>>> import numpy as np
>>> np.set_printoptions(precision=2, suppress=True, linewidth=100, floatmode="fixed")
>>> def tidy(a):
...     return np.round(a, 2) + 0
... 
>>> J = np.load("out11.npy")
>>> J
array([[ 2.02, -1.00,  2.00,  0.00],
       [ 2.00,  0.02,  1.00, -2.00],
       [-1.00, -1.00,  1.02, -1.00],
       [ 2.00, -1.00,  2.00,  0.02]])
>>> theta = np.radians(15)
>>> R = np.eye(4)
>>> R[0, 0] = R[3, 3] = np.cos(theta)
>>> R[0, 3], R[3, 0] = -np.sin(theta), np.sin(theta)
>>> tidy(R)
array([[ 0.97,  0.00,  0.00, -0.26],
       [ 0.00,  1.00,  0.00,  0.00],
       [ 0.00,  0.00,  1.00,  0.00],
       [ 0.26,  0.00,  0.00,  0.97]])
>>> out = J @ R.T
>>> np.allclose(np.linalg.norm(J, axis=1), np.linalg.norm(out, axis=1))
True
>>> tidy(np.abs(out - J).max(axis=0))
array([0.45, 0.00, 0.00, 0.59])
>>> tidy(np.linalg.det(R)), tidy(np.trace(R))
(np.float64(1.0), np.float64(3.93))
>>> w1 = np.array([[2, 2, 3], [0, 1, 2], [2, 0, 3], [2, 3, 2]])
>>> beta = np.array([2, 0, 1])
>>> hid = np.maximum(J @ w1 + beta, 0)
>>> tidy(hid)
array([[10.04,  3.04, 11.06],
       [ 4.00,  0.00,  6.04],
       [ 0.04,  0.00,  0.00],
       [10.04,  3.06, 11.04]])
>>> np.linalg.matrix_rank(hid)
np.int64(3)
>>> (hid > 0).astype(int)
array([[1, 1, 1],
       [1, 0, 1],
       [1, 0, 0],
       [1, 1, 1]])
>>> W2 = np.array([[7, 3], [-3, 6], [4, -4]])
>>> w1 @ W2
array([[20,  6],
       [ 5, -2],
       [26, -6],
       [13, 16]])
>>> (hid @ W2).round(6).argmax(axis=1)
array([0, 0, 0, 0])
>>> F = np.load("data.npy")
>>> F
array([[6.00, 1.00, 1.00, 1.00],
       [1.00, 6.00, 1.00, 1.00],
       [1.00, 1.00, 6.00, 1.00],
       [1.00, 1.00, 1.00, 6.00]])
>>> x = np.array([3, 1, 2, -2])
>>> rhs = F @ x
>>> rhs
array([19.00,  9.00, 14.00, -6.00])
>>> tidy(np.linalg.solve(F, rhs))
array([ 3.00,  1.00,  2.00, -2.00])
>>> X = np.load("x.npy")
>>> tidy(X)
array([[-1.68,  2.22,  0.16, -2.80,  0.63],
       [-0.11, -1.97,  1.05, -0.71,  3.24],
       [-0.56, -1.45, -3.54, -1.02,  0.02],
       [ 3.58,  0.69, -0.40, -1.56,  0.33],
       [ 0.11,  2.14, -1.47,  2.06,  2.24]])
>>> x = np.array([-1, -2, -2, -1, -2])
>>> h1 = np.maximum(X @ x, 0)
>>> tidy(X * (h1 > 1e-9)[:, None])
array([[ 0.00,  0.00,  0.00,  0.00,  0.00],
       [ 0.00,  0.00,  0.00,  0.00,  0.00],
       [-0.56, -1.45, -3.54, -1.02,  0.02],
       [ 0.00,  0.00,  0.00,  0.00,  0.00],
       [ 0.00,  0.00,  0.00,  0.00,  0.00]])
>>> tidy(X.T @ h1)
array([ -6.45, -16.70, -40.79, -11.71,   0.26])
>>> tidy(np.maximum(X @ (3 * x), 0))
array([ 0.00,  0.00, 34.55,  0.00,  0.00])
>>> out = np.array([[2, 2, 2], [-3, -2, 3], [0, -3, 2], [-3, 1, 3], [-3, -2, 3]])
>>> np.vstack([X, out.T]).shape
(8, 5)
>>> np.linalg.matrix_rank(np.vstack([X, out.T]))
np.int64(5)
>>> mat = np.array([[5, 5, 5, 5, 5],
...     [5, 10, 10, 10, 10],
...     [5, 10, 15, 15, 15],
...     [5, 10, 15, 20, 20],
...     [5, 10, 15, 20, 25]])
>>> mat
array([[ 5,  5,  5,  5,  5],
       [ 5, 10, 10, 10, 10],
       [ 5, 10, 15, 15, 15],
       [ 5, 10, 15, 20, 20],
       [ 5, 10, 15, 20, 25]])
>>> def softmax(z):
...     e = np.exp(z - z.max(axis=-1, keepdims=True))
...     return e / e.sum(axis=-1, keepdims=True)
... 
>>> tidy(softmax(mat[2]))
array([0.00, 0.00, 0.33, 0.33, 0.33])
>>> tidy(softmax(mat[2] + -1))
array([0.00, 0.00, 0.33, 0.33, 0.33])
>>> tidy(softmax(mat).sum(axis=1))
array([1.00, 1.00, 1.00, 1.00, 1.00])
>>> att = mat @ mat.T / np.sqrt(5)
>>> softmax(att).round(6).argmax(axis=1)
array([4, 4, 4, 4, 4])
>>> tidy(softmax(att))
array([[0.00, 0.00, 0.00, 0.00, 1.00],
       [0.00, 0.00, 0.00, 0.00, 1.00],
       [0.00, 0.00, 0.00, 0.00, 1.00],
       [0.00, 0.00, 0.00, 0.00, 1.00],
       [0.00, 0.00, 0.00, 0.00, 1.00]])
>>> vals, vecs = np.linalg.eigh(mat)
>>> tidy(vecs.T @ vecs)
array([[1.00, 0.00, 0.00, 0.00, 0.00],
       [0.00, 1.00, 0.00, 0.00, 0.00],
       [0.00, 0.00, 1.00, 0.00, 0.00],
       [0.00, 0.00, 0.00, 1.00, 0.00],
       [0.00, 0.00, 0.00, 0.00, 1.00]])
>>> np.unique(vals.round(6) + 0, return_counts=True)[1]
array([1, 1, 1, 1, 1])
>>> tidy(np.linalg.eigvalsh(mat + 3 * np.eye(5)))
array([ 4.36,  4.77,  5.91, 10.24, 64.72])
>>> tidy(vals.sum()), np.trace(mat)
(np.float64(75.0), np.int64(75))
>>> out = np.array([[1, 2, 1], [-2, -2, -3]])
>>> W2 = np.kron(out, mat)
>>> W2
array([[  5,   5,   5,   5,   5,  10,  10,  10,  10,  10,   5,   5,   5,   5,   5],
       [  5,  10,  10,  10,  10,  10,  20,  20,  20,  20,   5,  10,  10,  10,  10],
       [  5,  10,  15,  15,  15,  10,  20,  30,  30,  30,   5,  10,  15,  15,  15],
       [  5,  10,  15,  20,  20,  10,  20,  30,  40,  40,   5,  10,  15,  20,  20],
       [  5,  10,  15,  20,  25,  10,  20,  30,  40,  50,   5,  10,  15,  20,  25],
       [-10, -10, -10, -10, -10, -10, -10, -10, -10, -10, -15, -15, -15, -15, -15],
       [-10, -20, -20, -20, -20, -10, -20, -20, -20, -20, -15, -30, -30, -30, -30],
       [-10, -20, -30, -30, -30, -10, -20, -30, -30, -30, -15, -30, -45, -45, -45],
       [-10, -20, -30, -40, -40, -10, -20, -30, -40, -40, -15, -30, -45, -60, -60],
       [-10, -20, -30, -40, -50, -10, -20, -30, -40, -50, -15, -30, -45, -60, -75]])
>>> np.linalg.matrix_rank(W2)
np.int64(10)
>>> tidy(np.linalg.norm(W2, 2)), tidy(np.linalg.norm(out, 2) * np.linalg.norm(mat, 2))
(np.float64(289.79), np.float64(289.79))
>>> np.trace(mat)
np.int64(75)
>>> np.allclose(mat, mat.T)
True
>>> tidy(np.abs(np.linalg.eigvals(mat)).max())
np.float64(61.72)
>>> (mat + mat.T) / 2
array([[ 5.00,  5.00,  5.00,  5.00,  5.00],
       [ 5.00, 10.00, 10.00, 10.00, 10.00],
       [ 5.00, 10.00, 15.00, 15.00, 15.00],
       [ 5.00, 10.00, 15.00, 20.00, 20.00],
       [ 5.00, 10.00, 15.00, 20.00, 25.00]])
>>> Lm = np.linalg.cholesky(mat)
>>> tidy(Lm @ Lm.T)
array([[ 5.00,  5.00,  5.00,  5.00,  5.00],
       [ 5.00, 10.00, 10.00, 10.00, 10.00],
       [ 5.00, 10.00, 15.00, 15.00, 15.00],
       [ 5.00, 10.00, 15.00, 20.00, 20.00],
       [ 5.00, 10.00, 15.00, 20.00, 25.00]])
>>> A = np.load("a.npy")
>>> A
array([[ 0, -3,  3,  3,  2,  1],
       [ 1, -2,  3,  4,  1,  1],
       [-2,  0,  6,  5,  2,  1],
       [-5, -1,  3,  5,  1, -2],
       [-2, -1,  0,  2,  4, -3],
       [-5,  1,  0,  4,  7, -6],
       [-5,  3, -3,  4,  9, -3],
       [-6,  0, -4,  5,  8, -6],
       [-5, -1, -4,  7, 10, -3],
       [-4, -2, -3,  5, 10, -2],
       [-4,  0, -3,  3, 11, -2],
       [-5,  1, -2,  1, 14, -3],
       [-8, -1, -3,  0, 14, -4],
       [-9, -3, -4,  3, 17, -1],
       [-7, -4, -2,  0, 14, -4],
       [-5, -1, -2,  0, 13, -7],
       [-3,  1, -5, -1, 16, -8],
       [-4, -2, -6,  2, 15, -5],
       [-6, -4, -3,  5, 16, -2],
       [-9, -5,  0,  8, 13,  1]])
>>> Q, R = np.linalg.qr(A)
>>> Q.shape, R.shape
((20, 6), (6, 6))
>>> tidy(abs(R[0, 0])), tidy(np.linalg.norm(A[:, 0]))
(np.float64(23.73), np.float64(23.73))
>>> tidy(np.abs(np.diag(R)))
array([23.73,  8.46, 11.90, 11.10, 14.56,  8.74])
>>> tidy(Q @ R)
array([[ 0.00, -3.00,  3.00,  3.00,  2.00,  1.00],
       [ 1.00, -2.00,  3.00,  4.00,  1.00,  1.00],
       [-2.00,  0.00,  6.00,  5.00,  2.00,  1.00],
       [-5.00, -1.00,  3.00,  5.00,  1.00, -2.00],
       [-2.00, -1.00,  0.00,  2.00,  4.00, -3.00],
       [-5.00,  1.00,  0.00,  4.00,  7.00, -6.00],
       [-5.00,  3.00, -3.00,  4.00,  9.00, -3.00],
       [-6.00,  0.00, -4.00,  5.00,  8.00, -6.00],
       [-5.00, -1.00, -4.00,  7.00, 10.00, -3.00],
       [-4.00, -2.00, -3.00,  5.00, 10.00, -2.00],
       [-4.00,  0.00, -3.00,  3.00, 11.00, -2.00],
       [-5.00,  1.00, -2.00,  1.00, 14.00, -3.00],
       [-8.00, -1.00, -3.00,  0.00, 14.00, -4.00],
       [-9.00, -3.00, -4.00,  3.00, 17.00, -1.00],
       [-7.00, -4.00, -2.00,  0.00, 14.00, -4.00],
       [-5.00, -1.00, -2.00,  0.00, 13.00, -7.00],
       [-3.00,  1.00, -5.00, -1.00, 16.00, -8.00],
       [-4.00, -2.00, -6.00,  2.00, 15.00, -5.00],
       [-6.00, -4.00, -3.00,  5.00, 16.00, -2.00],
       [-9.00, -5.00,  0.00,  8.00, 13.00,  1.00]])
>>> tidy(Q.T @ Q)
array([[1.00, 0.00, 0.00, 0.00, 0.00, 0.00],
       [0.00, 1.00, 0.00, 0.00, 0.00, 0.00],
       [0.00, 0.00, 1.00, 0.00, 0.00, 0.00],
       [0.00, 0.00, 0.00, 1.00, 0.00, 0.00],
       [0.00, 0.00, 0.00, 0.00, 1.00, 0.00],
       [0.00, 0.00, 0.00, 0.00, 0.00, 1.00]])
